$ ipython --no-banner

In [1]: import numpy as np

In [2]: np.set_printoptions(precision=2, suppress=True, linewidth=100, floatmode="fixed")

In [3]: arr = np.load("w.npy")

In [4]: arr
Out[4]: 
array([[ 1,  0,  0],
       [ 0, -2,  0],
       [ 0,  0,  1]])

In [5]: round(float(np.linalg.det(arr.T)), 2)
Out[5]: -2.0

In [6]: round(float(np.linalg.det(arr[::-1])), 2)
Out[6]: 2.0

In [7]: np.poly(arr)
Out[7]: array([ 1.00,  0.00, -3.00,  2.00])

In [8]: np.linalg.matrix_rank(arr - arr[0, 0] * np.eye(3))
Out[8]: np.int64(1)

In [9]: [int(np.linalg.matrix_rank(np.linalg.matrix_power(arr, p))) for p in range(1, 4)]
Out[9]: [3, 3, 3]

In [10]: rng = np.random.default_rng(419)

In [11]: labels = rng.permutation(3)

In [12]: B = arr[:, labels] * rng.choice([-1, 1], 3)

In [13]: B
Out[13]: 
array([[ 1,  0,  0],
       [ 0,  0, -2],
       [ 0,  1,  0]])

In [14]: Uu, _, Vh = np.linalg.svd(arr.T @ B)

In [15]: Uu @ Vh
Out[15]: 
array([[1.00, 0.00, 0.00],
       [0.00, 0.00, 1.00],
       [0.00, 1.00, 0.00]])

In [16]: W2 = np.array([[8, 3, 8], [2, 8, 7]])

In [17]: feats = rng.normal(size=(26, 2)) @ W2 + np.array([3, -4, 2])

In [18]: feats
Out[18]: 
array([[  7.04,  -0.68,   7.28],
       [  9.31, -14.11,  -0.30],
       [ 10.36,  -7.76,   4.86],
       [ -2.20,  -9.31,  -5.52],
       [ 10.55, -10.54,   3.08],
       [  1.21,   0.33,   3.65],
       [  1.00,  -1.04,   2.56],
       [ -1.91,  -5.70,  -2.82],
       [  5.07,  -2.53,   4.55],
       [  5.65,   7.92,  12.19],
       [ -3.49,  -3.62,  -2.55],
       [ 20.75,   3.02,  20.00],
       [ -5.42, -13.46, -10.77],
       [ -9.45, -14.34, -14.36],
       [ -7.18, -14.88, -13.05],
       [  9.44,  -4.50,   6.43],
       [  6.70,  -5.30,   3.84],
       [  8.40,  -0.70,   8.28],
       [  5.03, -12.03,  -2.03],
       [ 12.85,   5.35,  15.75],
       [ 10.30,  -3.71,   7.61],
       [ -1.83,   2.63,   2.99],
       [  8.99,   7.44,  14.33],
       [  7.53,  -5.85,   4.08],
       [ 14.92,   3.28,  15.86],
       [  6.94,  -6.95,   2.89]])

In [19]: cov = np.cov(feats, rowvar=False)

In [20]: round(np.corrcoef(feats[:, 2], feats[:, 1])[0, 1], 2)
Out[20]: np.float64(0.83)

In [21]: cov.shape
Out[21]: (3, 3)

In [22]: np.corrcoef(feats.T)
Out[22]: 
array([[1.00, 0.47, 0.88],
       [0.47, 1.00, 0.83],
       [0.88, 0.83, 1.00]])
